$ python -q
>>> import numpy as np
>>> import numpy.linalg as la
>>> np.set_printoptions(precision=2, suppress=True, linewidth=160, legacy="1.25")
>>> M2 = np.array([[2, 1, -3, -1], [-2, -1, -1, -3], [-1, -2, -3, 1], [3, 2, -2, 0]])
>>> cent = np.array([[2, 1], [1, 7]])
>>> feats = np.block([[M2, np.array([[0, -2], [2, 2], [3, -1], [0, 1]])], [np.zeros((2, 4)), cent]])
>>> feats
array([[ 2.,  1., -3., -1.,  0., -2.],
       [-2., -1., -1., -3.,  2.,  2.],
       [-1., -2., -3.,  1.,  3., -1.],
       [ 3.,  2., -2.,  0.,  0.,  1.],
       [ 0.,  0.,  0.,  0.,  2.,  1.],
       [ 0.,  0.,  0.,  0.,  1.,  7.]])
>>> Uu, s, VT = la.svd(feats)
>>> np.argmax(s[:-1] / (s[1:] + 1e-6)) + 1
5
>>> s
array([8.  , 5.8 , 5.47, 3.22, 1.42, 0.09])
>>> M2 = Uu[:, :5] @ np.diag(s[:5]) @ VT[:5]
>>> round(float(np.abs(feats - M2).max()), 2)
0.04
>>> la.matrix_rank(feats, rtol=0.05)
5
>>> la.matrix_rank(M2)
5
>>> round(float(la.norm(feats - M2, 2)), 2), round(float(s[5]), 2)
(0.09, 0.09)
>>> rng = np.random.default_rng(7544)
>>> z = rng.permutation(6)
>>> M2 = feats[:, z] * rng.choice([-1, 1], 6)
>>> M2
array([[-1., -3., -0.,  2.,  1., -2.],
       [ 1., -1., -2., -2.,  3.,  2.],
       [ 2., -3., -3., -1., -1., -1.],
       [-2., -2., -0.,  3., -0.,  1.],
       [-0.,  0., -2.,  0., -0.,  1.],
       [-0.,  0., -1.,  0., -0.,  7.]])
>>> Uu, _, VT = la.svd(feats.T @ M2)
>>> np.round(la.lstsq(feats, M2)[0], 2) + 0
array([[ 0.,  0.,  0.,  1.,  0.,  0.],
       [-1.,  0.,  0.,  0.,  0.,  0.],
       [ 0.,  1.,  0.,  0.,  0.,  0.],
       [ 0.,  0.,  0.,  0., -1.,  0.],
       [ 0.,  0., -1.,  0.,  0.,  0.],
       [ 0.,  0.,  0.,  0.,  0.,  1.]])
>>> np.argsort(-la.norm(M2, axis=0).round(6), kind="stable")[:3]
array([5, 1, 2])
>>> round(np.log10(la.cond(M2)))
2
>>> np.round(la.norm(M2, 2) / la.norm(M2), 2)
0.68
>>> [round(float(x), 2) for x in la.svd(M2, compute_uv=False)[:3]]
[8.0, 5.8, 5.47]
>>> A = np.load("mat.npy")
>>> A
array([[ 1,  1,  1,  1, -1, -1, -1, -1],
       [ 1, -1, -1,  1, -1,  1,  1, -1],
       [ 1,  1, -1, -1, -1, -1,  1,  1],
       [ 1,  1,  1,  1,  1,  1,  1,  1]])
>>> M2 = np.array([[6, 2, 5],
...     [3, -3, -5],
...     [-5, 4, 2],
...     [0, -1, 8],
...     [-3, -9, -9],
...     [5, 0, -8],
...     [-7, 6, -4],
...     [-9, 5, 5]])
>>> np.einsum("ij,ij->i", A, A)
array([8, 8, 8, 8])
>>> la.matrix_rank(np.vstack([A, M2.T]))
7
>>> np.einsum("ik,kj->ij", A, M2)
array([[ 18,   0,  26],
       [ 18,  10,   8],
       [ -4,  16,   8],
       [-10,   4,  -6]])
>>> M2.T @ A.T
array([[ 18,  18,  -4, -10],
       [  0,  10,  16,   4],
       [ 26,   8,   8,  -6]])
>>> np.vstack([A, M2.T]).shape
(7, 8)
>>> x = np.array([-4, -1, -3, -5, 5, 3, 5, 1])
>>> A @ (2 * x)
array([-54,  -6,   2,   2])
>>> np.einsum("ij,j->i", A, x)
array([-27,  -3,   1,   1])
>>> np.sign((A @ x).round(6))
array([-1, -1,  1,  1])
>>> def softmax(z):
...     e = np.exp(z - z.max(axis=-1, keepdims=True))
...     return e / e.sum(axis=-1, keepdims=True)
... 
>>> softmax(A[1])
array([0.22, 0.03, 0.03, 0.22, 0.03, 0.22, 0.22, 0.03])
>>> softmax(A[1] + 5)
array([0.22, 0.03, 0.03, 0.22, 0.03, 0.22, 0.22, 0.03])
>>> att = A @ A.T / np.sqrt(8)
>>> softmax(att)
array([[0.85, 0.05, 0.05, 0.05],
       [0.05, 0.85, 0.05, 0.05],
       [0.05, 0.05, 0.85, 0.05],
       [0.05, 0.05, 0.05, 0.85]])
>>> softmax(att)[1] @ A
array([ 1. , -0.7, -0.8,  0.9, -0.9,  0.8,  0.9, -0.8])
>>> softmax(att).round(6).argmax(axis=1)
array([0, 1, 2, 3])
>>> K = np.load("case15.npy")
>>> K
array([[-2.,  1.,  0.],
       [ 0., -2.,  1.],
       [ 0.,  0., -2.]])
>>> x = np.array([2, 2, 1])
>>> rhs = K @ x
>>> rhs
array([-2., -3., -2.])
>>> la.solve(K, 4 * rhs)
array([8., 8., 4.])
>>> la.solve(K, K[:, 1])
array([-0.,  1., -0.])
>>> X = np.maximum(np.array([[0], [4], [8], [1], [-9], [5], [9], [6], [2], [-3]]) @ np.array([[0, 1, 3]]) + np.array([2, 1, 2]), 0)
>>> X
array([[ 2,  1,  2],
       [ 2,  5, 14],
       [ 2,  9, 26],
       [ 2,  2,  5],
       [ 2,  0,  0],
       [ 2,  6, 17],
       [ 2, 10, 29],
       [ 2,  7, 20],
       [ 2,  3,  8],
       [ 2,  0,  0]])
>>> q, vecs = la.qr(feats[:, :5])[0], la.qr(feats[:, 5:])[0]
>>> s = la.svd(q.T @ vecs, compute_uv=False)
>>> round(la.norm(q @ q.T - vecs @ vecs.T, 2), 2)
1.0
>>> s
array([0.66])
>>> M2 = np.c_[X[:, :1] @ np.array([[3]]), np.array([-4, 1, 5, 5, -5, -5, -1, -1, -5, -2])]
>>> M2
array([[ 6, -4],
       [ 6,  1],
       [ 6,  5],
       [ 6,  5],
       [ 6, -5],
       [ 6, -5],
       [ 6, -1],
       [ 6, -1],
       [ 6, -5],
       [ 6, -2]])
>>> la.matrix_rank(M2)
2
>>> W0 = np.loadtxt("data.csv", delimiter=",")
>>> W0
array([[ 1.  ,  0.  ,  0.  ,  0.  ,  0.  ],
       [ 0.  ,  1.  ,  0.  ,  0.  ,  0.  ],
       [ 0.  ,  0.  ,  0.97,  0.  , -0.26],
       [ 0.  ,  0.  ,  0.  ,  1.  ,  0.  ],
       [ 0.  ,  0.  ,  0.26,  0.  ,  0.97]])
>>> x = np.array([1, 2, 2, 0, 1])
>>> 5 - la.matrix_rank(W0 - np.eye(5), tol=1e-8)
3
>>> round(float(la.norm(x)), 2), round(la.norm(W0 @ x), 2)
(3.16, 3.16)
>>> round(la.det(W0), 2)
1.0
>>> W0.T @ (W0 @ x)
array([1., 2., 2., 0., 1.])
>>> np.sort(np.abs(la.eigvals(W0)))
array([1., 1., 1., 1., 1.])
>>> W0.inv()
Traceback (most recent call last):
  File "<python-input-68>", line 1, in <module>
    W0.inv()
    ^^^^^^
AttributeError: 'numpy.ndarray' object has no attribute 'inv'
>>> round(float(np.abs(la.eigvals(W0)).max()), 2)
1.0
>>> la.matrix_power(W0, 4)
array([[ 1.  ,  0.  ,  0.  ,  0.  ,  0.  ],
       [ 0.  ,  1.  ,  0.  ,  0.  ,  0.  ],
       [ 0.  ,  0.  ,  0.5 ,  0.  , -0.87],
       [ 0.  ,  0.  ,  0.  ,  1.  ,  0.  ],
       [ 0.  ,  0.  ,  0.87,  0.  ,  0.5 ]])
>>> la.pinv(W0)
array([[ 1.  ,  0.  ,  0.  ,  0.  ,  0.  ],
       [ 0.  ,  1.  ,  0.  ,  0.  ,  0.  ],
       [ 0.  ,  0.  ,  0.97,  0.  ,  0.26],
       [ 0.  ,  0.  ,  0.  ,  1.  ,  0.  ],
       [ 0.  ,  0.  , -0.26,  0.  ,  0.97]])
>>> la.svd(W0, compute_uv=False)
array([1., 1., 1., 1., 1.])
>>> la.norm(W0, axis=0)
array([1., 1., 1., 1., 1.])
>>> J = np.array([[3, 0, 0, 0, 0],
...     [3, 3, 0, 0, 0],
...     [3, 0, 3, 0, 0],
...     [0, 1, 1, 2, 0],
...     [1, 0, 3, 2, 1]])
>>> # triangular
>>> np.round(la.det(2 * J), 2), round(la.det(J), 2)
(1728.0, 54.0)
>>> la.eigvals(J)
array([1., 2., 3., 3., 3.])
>>> u = np.array([-2, 1, 1])
>>> np.polyval(u, J[2])
array([-14,   1, -14,   1,   1])
>>> np.cross(J[2, :3], J[0, :3])
array([0, 9, 0])
>>> data = np.load("m.npy")
>>> data
array([[ 0.,  0.,  0., -3.,  3., -2.],
       [ 0.,  0.,  0.,  3.,  3.,  1.],
       [ 0.,  0.,  0.,  1., -1.,  1.],
       [-3.,  3.,  1.,  0.,  0.,  0.],
       [ 3.,  3., -1.,  0.,  0.,  0.],
       [-2.,  1.,  1.,  0.,  0.,  0.]])
>>> # equal to its transpose
>>> x = np.array([1, -2, 0, -1, 0, 1])
>>> rhs = data @ x
>>> c, lr = np.zeros(6), 1 / la.norm(data, 2) ** 2
>>> for i in range(30):
...     c -= lr * data.T @ (data @ c - rhs)
...     if i % 10 == 0: print(i, round(la.norm(data @ c - rhs), 2))
... 
0 2.05
10 0.37
20 0.36
>>> round(float(la.cond(data)), 2)
18.28
>>> z = rng.permutation(6)
>>> M2 = data[:, z] * rng.choice([-1, 1], 6)
>>> M2
array([[ 3.,  0.,  0., -3.,  0., -2.],
       [-3.,  0.,  0., -3.,  0.,  1.],
       [-1.,  0.,  0.,  1.,  0.,  1.],
       [-0.,  3., -3., -0.,  1.,  0.],
       [-0.,  3.,  3., -0., -1.,  0.],
       [-0.,  1., -2., -0.,  1.,  0.]])
>>> Uu, _, VT = la.svd(data.T @ M2)
>>> np.round(Uu @ VT, 2) + 0
array([[ 0.,  0.,  1.,  0.,  0.,  0.],
       [ 0.,  1.,  0.,  0.,  0.,  0.],
       [ 0.,  0.,  0.,  0.,  1.,  0.],
       [-1.,  0.,  0.,  0.,  0.,  0.],
       [ 0.,  0.,  0., -1.,  0.,  0.],
       [ 0.,  0.,  0.,  0.,  0.,  1.]])
>>> z
array([3, 1, 0, 4, 2, 5])
>>> z = rng.permutation(5)
>>> M2 = W0[:, z] * rng.choice([-1, 1], 5)
>>> M2
array([[ 0.  , -1.  ,  0.  ,  0.  ,  0.  ],
       [ 0.  , -0.  ,  0.  ,  1.  ,  0.  ],
       [-0.26, -0.  ,  0.  ,  0.  ,  0.97],
       [ 0.  , -0.  ,  1.  ,  0.  ,  0.  ],
       [ 0.97, -0.  ,  0.  ,  0.  ,  0.26]])
>>> Uu, _, VT = la.svd(W0.T @ M2)
>>> np.round(la.lstsq(W0, M2)[0], 2) + 0
array([[ 0., -1.,  0.,  0.,  0.],
       [ 0.,  0.,  0.,  1.,  0.],
       [ 0.,  0.,  0.,  0.,  1.],
       [ 0.,  0.,  1.,  0.,  0.],
       [ 1.,  0.,  0.,  0.,  0.]])
